$ python3 -q
>>> import numpy as np
>>> np.set_printoptions(suppress=True, linewidth=200)
>>> def rnd(a):
...     return np.round(a, 2) + 0
... 
>>> E = np.load("mat.npy")
>>> print(E)
[[ 0.6   0.2   0.7   0.   -0.6  -0.8   2.34  0.8 ]
 [-1.2  -0.6   0.   -0.1   0.9  -1.4   2.34  0.8 ]
 [ 0.4  -1.5   1.4   1.5   1.1  -3.1   1.83  0.6 ]
 [-0.1   0.6  -0.4  -0.1   0.2   0.7  -0.93 -0.3 ]
 [ 0.7   0.7   1.3  -0.4  -0.3  -1.3  -4.79 -1.6 ]
 [-0.1   1.5  -0.5   0.5  -0.1  -0.3  -2.1  -0.7 ]
 [-0.5   1.4   1.5  -1.4   0.7   0.9  -2.18 -0.7 ]
 [-0.4  -1.1  -0.9   0.8  -0.9  -1.   -4.79 -1.6 ]
 [-0.7  -0.6   1.   -0.5   1.1  -1.    3.06  1.  ]
 [-0.2   1.4  -2.2   0.2   0.1   0.2  -0.92 -0.3 ]
 [ 0.9  -0.6   1.7  -1.7   1.1  -0.4  -2.37 -0.8 ]
 [ 0.   -0.5  -1.2  -2.7   1.1   0.6  -2.49 -0.8 ]
 [-2.1   0.1   0.4   0.4   1.6  -1.9  -3.89 -1.3 ]
 [-0.1  -0.5  -1.8   1.5  -0.4   0.    5.31  1.8 ]
 [ 0.6   0.4  -1.1  -0.8   1.1  -0.5  -1.51 -0.5 ]
 [ 1.1  -0.1  -0.9   0.7  -1.1   0.3   0.98  0.3 ]
 [ 0.1   0.1  -0.1  -0.3  -0.1   0.5  -0.33 -0.1 ]
 [-0.8   0.2   1.7   0.9  -0.4  -0.2  -1.45 -0.5 ]
 [ 0.9  -0.4  -1.1  -0.8   1.2  -1.7   0.89  0.3 ]
 [-0.3   0.8  -0.3   1.   -0.9   0.7   6.54  2.2 ]
 [-0.9  -1.    0.4  -0.7   0.    0.7   5.08  1.7 ]
 [-1.2   0.5   0.5   0.4  -1.2  -1.2   2.35  0.8 ]
 [-0.8   1.   -0.4  -0.4  -0.3   1.2   1.87  0.6 ]
 [-1.    0.5   0.4  -0.9   1.7  -0.6   5.12  1.7 ]
 [-1.9   1.5   0.1  -0.1   0.4   0.    3.01  1.  ]
 [ 0.1  -1.8   0.1  -0.7  -0.3   1.   -0.92 -0.3 ]
 [-1.4  -0.5   0.1   0.1   1.9   0.1   1.25  0.4 ]
 [ 0.5   0.7  -2.1   1.4   0.8  -0.1  -0.62 -0.2 ]]
>>> A2 = np.c_[E[:, :1] @ np.array([[-5]]), np.array([2, 3, -2, -3, 1, -1, 1, 2, 3, 2, 1, -1, -1, -1, 1, -2, 1, 0, -2, 1, -2, 0, -1, 2, -3, 0, 1, -1])]
>>> print(A2)
[[-3.   2. ]
 [ 6.   3. ]
 [-2.  -2. ]
 [ 0.5 -3. ]
 [-3.5  1. ]
 [ 0.5 -1. ]
 [ 2.5  1. ]
 [ 2.   2. ]
 [ 3.5  3. ]
 [ 1.   2. ]
 [-4.5  1. ]
 [ 0.  -1. ]
 [10.5 -1. ]
 [ 0.5 -1. ]
 [-3.   1. ]
 [-5.5 -2. ]
 [-0.5  1. ]
 [ 4.   0. ]
 [-4.5 -2. ]
 [ 1.5  1. ]
 [ 4.5 -2. ]
 [ 6.   0. ]
 [ 4.  -1. ]
 [ 5.   2. ]
 [ 9.5 -3. ]
 [-0.5  0. ]
 [ 7.   1. ]
 [-2.5 -1. ]]
>>> print(np.linalg.matrix_rank(A2))
2
>>> P = A2 @ np.linalg.solve(A2.T @ A2, A2.T)
>>> print(np.allclose(P @ P, P))
True
>>> mat = np.loadtxt("sample18.csv", delimiter=",")
>>> print(rnd(mat))
[[ 0.43 -0.57  0.34  0.11 -0.11 -0.57 -0.11]
 [-0.57  0.43  0.34  0.11 -0.11 -0.57 -0.11]
 [ 0.34  0.34  0.79 -0.07  0.07  0.34  0.07]
 [ 0.11  0.11 -0.07  0.98  0.02  0.11  0.02]
 [-0.11 -0.11  0.07  0.02  0.98 -0.11 -0.02]
 [-0.57 -0.57  0.34  0.11 -0.11  0.43 -0.11]
 [-0.11 -0.11  0.07  0.02 -0.02 -0.11  0.98]]
>>> # symmetric, so the eigenvalues are real
>>> x0 = np.array([2, 1, 8, 2, 7, 8, 2])
>>> print(rnd(np.linalg.norm(x0)), rnd(np.linalg.norm(mat @ x0)))
13.78 13.78
>>> print([p for p in range(1, 25) if np.allclose(np.linalg.matrix_power(mat, p), np.eye(7))])
[2, 4, 6, 8, 10, 12, 14, 16, 18, 20, 22, 24]
>>> print(rnd(np.linalg.inv(mat)))
[[ 0.43 -0.57  0.34  0.11 -0.11 -0.57 -0.11]
 [-0.57  0.43  0.34  0.11 -0.11 -0.57 -0.11]
 [ 0.34  0.34  0.79 -0.07  0.07  0.34  0.07]
 [ 0.11  0.11 -0.07  0.98  0.02  0.11  0.02]
 [-0.11 -0.11  0.07  0.02  0.98 -0.11 -0.02]
 [-0.57 -0.57  0.34  0.11 -0.11  0.43 -0.11]
 [-0.11 -0.11  0.07  0.02 -0.02 -0.11  0.98]]
>>> print(rnd(mat.T @ (mat @ x0)))
[2. 1. 8. 2. 7. 8. 2.]
>>> print(rnd(np.linalg.det(mat)))
-1.0
>>> x0 = np.array([-3, -3, 0, 3, 2, 0, 2])
>>> target = mat @ x0
>>> print(rnd(target))
[ 0.33  0.33 -2.    2.33  2.67  3.33  2.67]
>>> print(rnd(np.linalg.solve(mat, mat[:, 3])))
[0. 0. 0. 1. 0. 0. 0.]
>>> print(rnd(np.linalg.solve(mat, target + mat[:, 0])))
[-2. -3.  0.  3.  2.  0.  2.]
>>> A2 = np.array([[5, -4, 6],
...     [-6, -5, 8],
...     [-3, 3, -8],
...     [2, 5, -5],
...     [-5, 5, -3],
...     [-4, -9, 9],
...     [-4, 5, -5]])
>>> print(np.linalg.matrix_rank(mat @ A2))
3
>>> print(np.vstack([mat, A2.T]).shape)
(10, 7)
>>> print(rnd(np.linalg.norm(mat, axis=0)))
[1. 1. 1. 1. 1. 1. 1.]
>>> print(rnd(np.linalg.pinv(mat)))
[[ 0.43 -0.57  0.34  0.11 -0.11 -0.57 -0.11]
 [-0.57  0.43  0.34  0.11 -0.11 -0.57 -0.11]
 [ 0.34  0.34  0.79 -0.07  0.07  0.34  0.07]
 [ 0.11  0.11 -0.07  0.98  0.02  0.11  0.02]
 [-0.11 -0.11  0.07  0.02  0.98 -0.11 -0.02]
 [-0.57 -0.57  0.34  0.11 -0.11  0.43 -0.11]
 [-0.11 -0.11  0.07  0.02 -0.02 -0.11  0.98]]
>>> print(rnd(np.linalg.svd(mat, compute_uv=False)))
[1. 1. 1. 1. 1. 1. 1.]
>>> vals, vecs = np.linalg.eigh(mat)
>>> x0 = np.array([1, 1, 3, -3, -1, -1, 2])
>>> print(x0 @ mat @ x0)
26.0
>>> print(rnd(vecs * np.abs(vals) @ vecs.T))
[[1. 0. 0. 0. 0. 0. 0.]
 [0. 1. 0. 0. 0. 0. 0.]
 [0. 0. 1. 0. 0. 0. 0.]
 [0. 0. 0. 1. 0. 0. 0.]
 [0. 0. 0. 0. 1. 0. 0.]
 [0. 0. 0. 0. 0. 1. 0.]
 [0. 0. 0. 0. 0. 0. 1.]]
>>> A = np.load("a.npy")
>>> print(A)
[[ 1  0  2  2  2 -1 -2  2]
 [ 0  1  0  2  2  2 -1 -2]
 [ 2  0  1  0  2  2  2 -1]
 [ 2  2  0  1  0  2  2  2]
 [ 2  2  2  0  1  0  2  2]
 [-1  2  2  2  0  1  0  2]
 [-2 -1  2  2  2  0  1  0]
 [ 2 -2 -1  2  2  2  0  1]]
>>> # equal to its transpose
>>> print(np.linalg.norm(A, axis=1).argmax())
0
>>> print(rnd(np.linalg.norm(A[4], 1)), rnd(np.linalg.norm(A[4], np.inf)))
11.0 2.0
>>> print(rnd(np.linalg.norm(A, "nuc")))
30.05
>>> print(A[4] @ A[2])
10
>>> vals, vecs = np.linalg.eigh(A)
>>> print(np.abs(vecs[:, -1]).round(6).argmax())
3
>>> print((vals > 1e-8).sum(), (vals < -1e-8).sum())
6 2
>>> print(np.unique(vals.round(6) + 0, return_counts=True)[1])
[1 1 1 1 1 1 1 1]
>>> arr = np.array([[-0.5, 1.0, -0.5, -0.8, 0.4, -1.1, 1.3, -0.9],
...     [-1.2, -1.3, 0.4, -1.5, 0.2, -0.7, -0.7, -0.4],
...     [-0.3, -0.7, -0.1, -0.1, -0.3, -0.9, 0.9, -1.5],
...     [-1.8, 0.7, 0.2, 0.6, 0.1, -1.5, -0.5, -0.5],
...     [1.3, -1.2, 0.0, -0.4, -0.3, -0.5, -1.1, 1.6],
...     [1.1, -0.1, -1.4, -0.4, 1.4, 0.7, 1.2, 1.4],
...     [0.1, 0.3, 0.4, -1.8, 1.1, 0.3, 0.4, -0.7],
...     [-2.0, -0.1, 0.9, 1.2, 0.9, -0.2, 0.8, 1.4],
...     [-0.2, -0.2, -0.7, 0.4, -1.2, 0.0, 1.7, -0.1],
...     [1.1, 1.9, 0.6, 0.3, -0.2, 0.0, 1.6, 1.6]])
>>> arr[:, 6] *= 3
>>> print(rnd(arr))
[[-0.5  1.  -0.5 -0.8  0.4 -1.1  3.9 -0.9]
 [-1.2 -1.3  0.4 -1.5  0.2 -0.7 -2.1 -0.4]
 [-0.3 -0.7 -0.1 -0.1 -0.3 -0.9  2.7 -1.5]
 [-1.8  0.7  0.2  0.6  0.1 -1.5 -1.5 -0.5]
 [ 1.3 -1.2  0.  -0.4 -0.3 -0.5 -3.3  1.6]
 [ 1.1 -0.1 -1.4 -0.4  1.4  0.7  3.6  1.4]
 [ 0.1  0.3  0.4 -1.8  1.1  0.3  1.2 -0.7]
 [-2.  -0.1  0.9  1.2  0.9 -0.2  2.4  1.4]
 [-0.2 -0.2 -0.7  0.4 -1.2  0.   5.1 -0.1]
 [ 1.1  1.9  0.6  0.3 -0.2  0.   4.8  1.6]]
>>> print(rnd(arr.mean(axis=0)))
[-0.24  0.03 -0.02 -0.25  0.21 -0.39  1.68  0.19]
>>> print(arr.shape)
(10, 8)
>>> print(rnd(arr - arr[0]))
[[ 0.   0.   0.   0.   0.   0.   0.   0. ]
 [-0.7 -2.3  0.9 -0.7 -0.2  0.4 -6.   0.5]
 [ 0.2 -1.7  0.4  0.7 -0.7  0.2 -1.2 -0.6]
 [-1.3 -0.3  0.7  1.4 -0.3 -0.4 -5.4  0.4]
 [ 1.8 -2.2  0.5  0.4 -0.7  0.6 -7.2  2.5]
 [ 1.6 -1.1 -0.9  0.4  1.   1.8 -0.3  2.3]
 [ 0.6 -0.7  0.9 -1.   0.7  1.4 -2.7  0.2]
 [-1.5 -1.1  1.4  2.   0.5  0.9 -1.5  2.3]
 [ 0.3 -1.2 -0.2  1.2 -1.6  1.1  1.2  0.8]
 [ 1.6  0.9  1.1  1.1 -0.6  1.1  0.9  2.5]]
>>> arr[10]
Traceback (most recent call last):
  File "<python-input-51>", line 1, in <module>
    arr[10]
    ~~~^^^^
IndexError: index 10 is out of bounds for axis 0 with size 10
>>> print(np.linalg.matrix_rank(arr))
8
>>> arr[:, 8]
Traceback (most recent call last):
  File "<python-input-53>", line 1, in <module>
    arr[:, 8]
    ~~~^^^^^^
IndexError: index 8 is out of bounds for axis 1 with size 8
>>> print(np.abs(arr).max())
5.1
>>> np.linalg.rank(arr)
Traceback (most recent call last):
  File "<python-input-55>", line 1, in <module>
    np.linalg.rank(arr)
    ^^^^^^^^^^^^^^
AttributeError: module 'numpy.linalg' has no attribute 'rank'
>>> print(rnd(arr.sum(axis=1)))
[ 1.5 -6.6 -1.2 -3.7 -2.8  6.3  0.9  4.5  3.1 10.1]
>>> print(rnd(np.linalg.norm(arr)))
12.98
>>> print(np.count_nonzero(arr))
77
>>> u, r1 = arr[8], arr[4]
>>> print(rnd(u @ u))
28.19
>>> print(rnd(u @ r1))
-16.81
>>> p = (u @ r1) / (u @ u) * u
>>> print(rnd(np.linalg.norm(u + r1) ** 2 + np.linalg.norm(u - r1) ** 2))
90.54
>>> print(np.linalg.matrix_rank(np.outer(u, r1)))
1
>>> P = arr @ np.linalg.solve(arr.T @ arr, arr.T)
>>> print(rnd(np.trace(P)))
8.0
>>> print(rnd(np.linalg.eigvalsh(P)))
[0. 0. 1. 1. 1. 1. 1. 1. 1. 1.]
>>> feats = np.load("w.npy")
>>> print(feats)
[[ 3 -1  3  0 -2]
 [-1  3 -1  3  0]
 [ 3 -1  3 -1  3]
 [ 0  3 -1  3 -1]
 [-2  0  3 -1  3]]
>>> print(np.trace(feats))
15
>>> print(feats @ feats)
[[ 23  -9  13  -4  -3]
 [ -9  20 -12  19  -4]
 [ 13 -12  29 -12  13]
 [ -4  19 -12  20  -9]
 [ -3  -4  13  -9  23]]
>>> print(rnd(np.abs(np.linalg.eigvals(feats)).max()))
7.92
>>> assert feats == feats.T
Traceback (most recent call last):
  File "<python-input-73>", line 1, in <module>
    assert feats == feats.T
           ^^^^^^^^^^^^^^^^
ValueError: The truth value of an array with more than one element is ambiguous. Use a.any() or a.all()
>>> print(np.allclose(feats @ feats.T, feats.T @ feats))
True
>>> print(np.linalg.matrix_power(feats, 2))
[[ 23  -9  13  -4  -3]
 [ -9  20 -12  19  -4]
 [ 13 -12  29 -12  13]
 [ -4  19 -12  20  -9]
 [ -3  -4  13  -9  23]]
>>> print(rnd(np.linalg.norm(feats, axis=1)))
[4.8  4.47 5.39 4.47 4.8 ]
>>> print(rnd(np.linalg.norm(feats, 2)))
7.92
>>> print(rnd(np.linalg.norm(feats, axis=0)))
[4.8  4.47 5.39 4.47 4.8 ]
>>> x0 = np.array([2, 0, 4, 1, 4, 1, 4, 0])
>>> target = arr @ x0
>>> print(rnd(np.linalg.lstsq(arr, target)[0]))
[2. 0. 4. 1. 4. 1. 4. 0.]
>>> rng = np.random.default_rng(60)
>>> target = target + 0.1 * rng.normal(size=10)
>>> print(rnd(target))
[ 12.19 -10.64   7.68  -9.43 -12.83  17.01   9.62  13.97  12.78  23.39]
>>> c, *_ = np.linalg.lstsq(arr, target)
>>> print(rnd(np.linalg.norm(target - arr @ c)))
0.07
>>> print(c.round())
[ 2. -0.  4.  1.  4.  1.  4. -0.]
>>> U, sig, VT = np.linalg.svd(feats)
>>> print(np.argmax(sig[:-1] / (sig[1:] + 1e-6)) + 1)
4
>>> print(rnd(sig))
[7.92 5.19 4.44 2.36 0.19]
>>> A2 = U[:, :4] @ np.diag(sig[:4]) @ VT[:4]
>>> print(np.linalg.matrix_rank(feats, rtol=0.05))
4
>>> print(rnd(np.linalg.norm(feats - A2) / np.linalg.norm(feats)))
0.02
>>> K = np.loadtxt("out7.csv", delimiter=",")
>>> print(K)
[[-0.2   1.16  0.8   0.3   1.1   0.3   0.6 ]
 [ 1.5  -1.47 -0.5  -0.4   0.9  -0.3  -1.3 ]
 [ 1.4  -0.83  0.7   0.6   0.1  -0.1  -1.2 ]
 [-1.6   5.62  0.5  -0.6  -1.1   1.4   1.2 ]
 [-0.2   4.41 -0.3  -1.2   0.    1.2   1.5 ]
 [ 1.    0.49 -2.4  -0.1  -0.2   0.2   0.9 ]
 [-0.7  -1.89 -2.9   1.   -0.3  -0.4   1.2 ]
 [-0.1   4.5   1.6   0.3  -0.4   1.1   0.  ]
 [-0.9  -7.8   0.   -1.1  -0.2  -2.   -0.9 ]
 [-0.2   1.36  0.3   2.5   1.1   0.3  -0.1 ]
 [ 0.7   5.45 -0.6  -0.5   0.    1.3  -2.1 ]
 [ 0.7   7.31 -0.1   1.1  -0.8   1.7  -0.4 ]
 [-1.1   9.96 -0.2   0.    0.5   2.5  -1.3 ]
 [ 0.6   2.03 -1.9  -1.2  -0.4   0.5   0.9 ]
 [-1.6   0.91 -0.3  -0.3   1.    0.2   0.7 ]
 [-0.6  -9.02 -0.3  -1.7  -0.4  -2.2   0.3 ]
 [-1.9   2.18 -1.9   0.2  -1.3   0.6   0.6 ]
 [-1.7   5.83 -0.2   0.   -1.    1.5   0.4 ]]
>>> # column 1 dominates
>>> Xs = K - K.mean(axis=0)
>>> U, sig, VT = np.linalg.svd(Xs, full_matrices=False)
>>> print(rnd(sig))
[20.62  5.7   4.62  3.93  3.09  2.55  0.22]
>>> print(rnd(Xs.mean(axis=0)))
[0. 0. 0. 0. 0. 0. 0.]
>>> print((np.sign(U[:, 0]) == np.sign(U[0, 0])).astype(int))
[1 1 1 0 0 1 1 0 1 1 0 0 0 0 1 1 0 0]
>>> print(rnd(sig ** 2 / (sig ** 2).sum()))
[0.83 0.06 0.04 0.03 0.02 0.01 0.  ]
>>> print(np.abs(VT[0]).argmax())
1
>>> print(np.abs(U[:, 0]).argmax())
15
>>> d = np.linalg.norm(E[:, None] - E[None], axis=-1)
>>> print(rnd(d[:5, :5]))
[[0.   2.64 3.76 4.08 7.6 ]
 [2.64 0.   3.33 4.43 8.07]
 [3.76 3.33 0.   5.84 7.9 ]
 [4.08 4.43 5.84 0.   4.95]
 [7.6  8.07 7.9  4.95 0.  ]]
>>> print(d.shape)
(28, 28)
>>> print((d + 1e9 * np.eye(28)).round(6).argmin(axis=1))
[21  8  1 16  7  3 10  4  1 27  6 14  7 19  3 16  3 16 14 13 23  0 24 20 22 16  1  9]
>>> print(np.linalg.matrix_rank(d ** 2))
10
